In [1]: import numpy as np

In [2]: np.set_printoptions(suppress=True, linewidth=140)

In [3]: rd = lambda a: np.round(a, 3) + 0

In [4]: E = 5 * np.eye(3) + np.eye(3, k=1)

In [5]: E
Out[5]: 
array([[5., 1., 0.],
       [0., 5., 1.],
       [0., 0., 5.]])

In [6]: rd(np.sort(np.linalg.eigvals(E)))
Out[6]: array([5., 5., 5.])

In [7]: np.linalg.matrix_rank(E - E[0, 0] * np.eye(3))
Out[7]: np.int64(2)

In [8]: rd(np.linalg.matrix_power(E - np.diag(np.diag(E)), 3))
Out[8]: 
array([[0., 0., 0.],
       [0., 0., 0.],
       [0., 0., 0.]])

In [9]: vec = np.array([-3, -2, -4])

In [10]: h1 = np.maximum(E @ vec, 0)

In [11]: E * (h1 > 1e-9)[:, None]
Out[11]: 
array([[0., 0., 0.],
       [0., 0., 0.],
       [0., 0., 0.]])

In [12]: np.flatnonzero(h1 > 1e-9)
Out[12]: array([], dtype=int64)

In [13]: other = np.array([[3, 8, 6], [3, 3, 0], [1, 4, 9]])

In [14]: E @ other
Out[14]: 
array([[18., 43., 30.],
       [16., 19.,  9.],
       [ 5., 20., 45.]])

In [15]: np.einsum("ik,kj->ij", E, other)
Out[15]: 
array([[18., 43., 30.],
       [16., 19.,  9.],
       [ 5., 20., 45.]])

In [16]: np.linalg.matrix_rank(np.vstack([E, other.T]))
Out[16]: np.int64(3)

In [17]: np.vstack([E, other.T]).shape
Out[17]: (6, 3)

In [18]: F = np.load("block16.npy")

In [19]: F
Out[19]: 
array([[ 1.867, -1.971,  5.961, -1.842,  6.002, -0.087],
       [-5.02 ,  9.811, -0.09 ,  9.918, -9.888,  0.092],
       [ 1.958, -3.05 ,  2.973, -2.991,  4.963, -0.052]])

In [20]: rd(np.diff(F, axis=0))
Out[20]: 
array([[ -6.887,  11.782,  -6.051,  11.76 , -15.89 ,   0.179],
       [  6.978, -12.861,   3.063, -12.909,  14.851,  -0.144]])

In [21]: F.shape
Out[21]: (3, 6)

In [22]: np.unravel_index(np.abs(F).argmax(), F.shape)
Out[22]: (np.int64(1), np.int64(3))

In [23]: rd(np.linalg.svd(F, compute_uv=False))
Out[23]: array([20.231,  6.797,  0.06 ])

In [24]: rd(np.linalg.norm(F, "nuc"))
Out[24]: np.float64(27.088)

In [25]: rd(np.linalg.norm(F[2], 1)), rd(np.linalg.norm(F[2], np.inf))
Out[25]: (np.float64(15.987), np.float64(4.963))

In [26]: rd(np.linalg.norm(F, 1)), rd(np.linalg.norm(F, np.inf))
Out[26]: (np.float64(20.853), np.float64(34.819))

In [27]: rd(np.linalg.norm(F, axis=0))
Out[27]: array([ 5.703, 10.462,  6.662, 10.522, 12.587,  0.137])

In [28]: U, s, Vh = np.linalg.svd(F, full_matrices=False)

In [29]: rd(np.cumsum(s ** 2) / np.sum(s ** 2))
Out[29]: array([0.899, 1.   , 1.   ])

In [30]: np.allclose(U * s @ Vh, F)
Out[30]: True

In [31]: (s > 1e-8).sum()
Out[31]: np.int64(3)

In [32]: rd(U.T @ F @ Vh.T)
Out[32]: 
array([[20.231,  0.   ,  0.   ],
       [ 0.   ,  6.797,  0.   ],
       [ 0.   ,  0.   ,  0.06 ]])

In [33]: np.abs(U[:, 0]).round(6).argmax()
Out[33]: np.int64(1)

In [34]: rd(np.sqrt((s ** 2).sum())), rd(np.linalg.norm(F))
Out[34]: (np.float64(21.342), np.float64(21.342))

In [35]: rd(U.T @ U)
Out[35]: 
array([[1., 0., 0.],
       [0., 1., 0.],
       [0., 0., 1.]])

In [36]: rd(s / s[0])
Out[36]: array([1.   , 0.336, 0.003])

In [37]: U.shape, s.shape, Vh.shape
Out[37]: ((3, 3), (3,), (3, 6))

In [38]: rd(s)
Out[38]: array([20.231,  6.797,  0.06 ])

In [39]: vec = np.array([1, 4, 9, 3, 6, 6])

In [40]: h1 = np.maximum(F @ vec, 0)

In [41]: rd(np.tanh(F @ vec))
Out[41]: array([1., 1., 1.])

In [42]: J = np.loadtxt("out4.csv", delimiter=",")

In [43]: J
Out[43]: 
array([[-1.   , -0.4  ,  0.807,  1.4  ],
       [-1.2  ,  0.3  , -0.595,  0.6  ],
       [-0.3  , -0.2  ,  0.345,  0.4  ],
       [-0.6  ,  1.3  , -2.559,  0.7  ],
       [ 1.   , -0.3  ,  0.571, -2.2  ],
       [ 1.9  , -0.1  ,  0.278, -0.9  ],
       [ 0.2  , -1.   ,  2.   , -1.8  ],
       [-1.   ,  0.1  , -0.221, -0.6  ],
       [-1.3  ,  0.8  , -1.638,  2.3  ],
       [-1.5  , -0.2  ,  0.438,  1.1  ],
       [-0.9  , -1.6  ,  3.237, -0.7  ],
       [ 0.3  ,  0.9  , -1.783, -1.1  ],
       [-0.6  ,  1.   , -1.982, -0.5  ],
       [-0.9  ,  1.1  , -2.127, -0.2  ],
       [ 0.6  , -1.   ,  1.989,  0.4  ],
       [-0.4  , -1.8  ,  3.614, -0.8  ],
       [-0.8  ,  1.   , -1.969,  1.   ],
       [-1.2  ,  0.5  , -0.967,  0.5  ],
       [ 0.5  ,  0.2  , -0.461, -0.3  ],
       [ 0.2  ,  0.3  , -0.657,  0.8  ],
       [-0.5  , -0.9  ,  1.871, -0.5  ],
       [ 0.4  ,  0.3  , -0.589,  0.2  ],
       [ 1.4  ,  0.6  , -1.207, -1.6  ],
       [ 1.   ,  0.4  , -0.76 ,  1.   ],
       [-0.1  ,  0.1  , -0.229,  2.4  ],
       [ 0.9  ,  0.2  , -0.468, -1.2  ],
       [-1.1  ,  1.1  , -2.155, -0.9  ],
       [-0.8  , -1.8  ,  3.589, -0.1  ]])

In [44]: Ac = J - J.mean(axis=0)

In [45]: U, s, Vh = np.linalg.svd(Ac, full_matrices=False)

In [46]: rd(Vh[0] * np.sign(Vh[0, np.abs(Vh[0]).argmax()]))
Out[46]: array([ 0.046, -0.44 ,  0.878, -0.182])

In [47]: rd(Ac.mean(axis=0))
Out[47]: array([0., 0., 0., 0.])

In [48]: rd((s ** 2).sum() ** 2 / (s ** 4).sum())
Out[48]: np.float64(1.981)

In [49]: np.searchsorted(np.cumsum(s ** 2) / (s ** 2).sum(), 0.9) + 1
Out[49]: np.int64(2)

In [50]: rd(np.abs(Vh[-1]))
Out[50]: array([0.005, 0.894, 0.448, 0.003])
